% python3 -q
>>> import numpy as np
>>> from numpy import linalg as LA
>>> np.set_printoptions(precision=2, suppress=True, linewidth=100)
>>> mat = np.load("x.npy")
>>> mat
array([[-0.18,  0.05,  0.08],
       [ 2.32,  5.72, -0.21],
       [-2.33, -5.74,  0.23],
       [-0.92, -1.84,  0.12],
       [ 1.68,  3.89, -0.22],
       [ 0.66,  1.97, -0.14],
       [ 0.84,  1.7 , -0.2 ],
       [ 2.44,  5.75, -0.17],
       [ 0.81,  1.92, -0.04],
       [-0.15, -0.2 ,  0.21],
       [-1.48, -3.74,  0.27],
       [ 2.38,  5.64, -0.37],
       [ 0.08, -0.02, -0.09],
       [ 0.87,  1.78, -0.08],
       [-2.38, -5.66,  0.37],
       [ 1.58,  3.82, -0.18],
       [ 0.97,  1.74, -0.06],
       [ 1.53,  3.84, -0.21],
       [ 0.79,  1.97, -0.01],
       [-0.14,  0.06,  0.  ],
       [ 0.25, -0.04,  0.04],
       [-1.6 , -3.63,  0.15],
       [-2.42, -5.56,  0.23],
       [ 0.81,  2.02, -0.06],
       [-1.61, -3.81,  0.11],
       [ 0.87,  1.7 ,  0.08],
       [ 1.68,  4.13, -0.05],
       [ 2.4 ,  5.79, -0.16]])
>>> vec = np.array([2, 1, 3])
>>> rhs = mat @ vec
>>> b, lr = np.zeros(3), 1 / LA.norm(mat, 2) ** 2
>>> for i in range(40):
...     b -= lr * mat.T @ (mat @ b - rhs)
...     if i % 10 == 0: print(i, round(LA.norm(mat @ b - rhs), 2))
... 
0 1.54
10 1.53
20 1.52
30 1.51
>>> b
array([ 0.65,  1.44, -0.01])
>>> feats = np.loadtxt("out0.csv", delimiter=",")
>>> feats
array([[  8., -26.,  26.,   0., -10.,  10.,  18.],
       [-26.,  89., -83.,  -9.,  16., -19., -63.],
       [ 26., -83.,  85.,  -3., -38.,  37.,  57.],
       [  0.,  -9.,  -3.,  18.,  33., -27.,   9.],
       [-10.,  16., -38.,  33.,  73., -62.,  -6.],
       [ 10., -19.,  37., -27., -62.,  53.,   9.],
       [ 18., -63.,  57.,   9.,  -6.,   9.,  45.]])
>>> rng = np.random.default_rng(675946)
>>> idx = rng.permutation(7)
>>> idx
array([2, 3, 6, 4, 0, 1, 5])
>>> B = feats[idx][:, idx]
>>> np.diag(B)
array([85., 18., 45., 73.,  8., 89., 53.])
>>> arr = np.array([[-1.0, 0.0, 0.0, 0.0, 0.0],
...     [0.0, -5.0, 6.0, 7.0, 2.0],
...     [0.0, 5.0, -7.0, -8.0, 2.0],
...     [0.0, -9.0, -6.0, 4.0, 8.0],
...     [0.0, -7.0, -2.0, -1.0, -5.0]])
>>> round(LA.det(arr), 2)
np.float64(2151.0)
>>> B = arr / LA.norm(arr, axis=1, keepdims=True)
>>> gram = B @ B.T
>>> (np.abs(gram) > 0.9).astype(int)
array([[1, 0, 0, 0, 0],
       [0, 1, 1, 0, 0],
       [0, 1, 1, 0, 0],
       [0, 0, 0, 1, 0],
       [0, 0, 0, 0, 1]])
>>> round(float(np.degrees(np.arccos(np.clip(gram[3, 4], -1, 1)))), 2)
75.61
>>> gram
array([[ 1.  ,  0.  ,  0.  ,  0.  ,  0.  ],
       [ 0.  ,  1.  , -0.94,  0.35,  0.06],
       [ 0.  , -0.94,  1.  , -0.11, -0.22],
       [ 0.  ,  0.35, -0.11,  1.  ,  0.25],
       [ 0.  ,  0.06, -0.22,  0.25,  1.  ]])
>>> gram[3]
array([ 0.  ,  0.35, -0.11,  1.  ,  0.25])
>>> (gram - 2 * np.eye(5)).round(6).argmax(axis=1)
array([1, 3, 0, 1, 3])
>>> LA.norm(B, axis=1)
array([1., 1., 1., 1., 1.])
>>> q = arr.astype(float).copy()
>>> for j in range(5):
...     q[:, j] -= q[:, :j] @ (q[:, :j].T @ q[:, j])
...     q[:, j] /= LA.norm(q[:, j])
... 
>>> np.round(q.T @ arr, 2) + 0
array([[ 1.  ,  0.  ,  0.  ,  0.  ,  0.  ],
       [ 0.  , 13.42,  0.22, -7.75, -2.76],
       [ 0.  ,  0.  , 11.18,  6.95, -3.52],
       [ 0.  ,  0.  ,  0.  ,  4.64,  8.21],
       [ 0.  ,  0.  ,  0.  ,  0.  ,  3.09]])
>>> q.round(2) + 0
array([[-1.  ,  0.  ,  0.  ,  0.  ,  0.  ],
       [ 0.  , -0.37,  0.54,  0.07,  0.75],
       [ 0.  ,  0.37, -0.63, -0.15,  0.66],
       [ 0.  , -0.67, -0.52,  0.53,  0.  ],
       [ 0.  , -0.52, -0.17, -0.83, -0.06]])
>>> idx = rng.permutation(5)
>>> idx
array([1, 3, 0, 4, 2])
>>> B = arr[idx][:, idx]
>>> np.sort(np.abs(LA.eigvals(B)))
array([ 1.  ,  3.44,  6.97,  6.97, 12.86])
>>> round(LA.det(B), 2), round(LA.det(arr[idx]), 2)
(np.float64(2151.0), np.float64(2151.0))
>>> W = np.array([[3, 1, -2], [-2, 0, 0], [-3, 1, 3], [-2, 2, 0], [0, -1, 1]])
>>> b = np.array([0, 1, -1])
>>> act = np.maximum(arr @ W + b, 0)
>>> (act > 0).mean(axis=0)
array([0.6, 0.4, 0.4])
>>> LA.matrix_rank(act)
np.int64(3)
>>> (act > 0).astype(int)
array([[0, 0, 1],
       [0, 1, 1],
       [1, 0, 0],
       [1, 0, 0],
       [1, 1, 0]])
>>> C = np.array([[3, 2, -1], [3, 1, -3], [-2, -1, 0]])
>>> (act @ C).round(6).argmax(axis=1)
array([2, 0, 0, 0, 0])
>>> X = np.load("a.npy")
>>> X
array([[ -5.99,   7.81,   3.69,  -3.09, -10.32],
       [ -0.25,   5.45,  11.03,  17.47,   7.38],
       [ -3.95,   8.  ,   2.06,  -1.29,  -9.93],
       [  1.28,   4.9 ,  10.96,  18.48,   7.15],
       [  1.16,   3.21,  11.26,  19.86,   5.29],
       [  0.59,   3.32,  11.74,  19.63,   7.04],
       [ -4.82,   6.5 ,   3.02,  -0.31, -10.32],
       [ -4.45,   7.14,   2.92,  -1.8 , -11.63],
       [ -5.26,   5.87,   4.13,  -3.15,  -8.05],
       [  2.11,   5.85,  10.97,  18.15,   7.98],
       [  0.9 ,   5.51,  11.1 ,  19.03,   7.05],
       [ -4.17,   6.97,   0.91,   0.21,  -9.09],
       [  0.74,   6.03,  11.79,  19.36,   6.19],
       [ -4.76,   7.32,   1.79,  -0.56, -11.13],
       [ -3.03,   5.12,   1.03,  -2.73,  -8.38],
       [ -5.01,   6.33,   3.05,  -2.67, -10.45],
       [ -3.41,   7.16,   1.22,  -2.56, -10.16],
       [  1.53,   5.61,  11.26,  16.6 ,   6.49],
       [ -2.45,   6.63,   3.12,  -2.12,  -9.36],
       [ -4.19,   6.68,   2.01,  -1.74, -11.42]])
>>> q, V = LA.qr(X[:, :1])[0], LA.qr(X[:, 1:])[0]
>>> s = LA.svd(q.T @ V, compute_uv=False)
>>> np.degrees(np.arccos(s.clip(0, 1)))
array([12.53])
>>> (s > 0.9).sum()
np.int64(1)
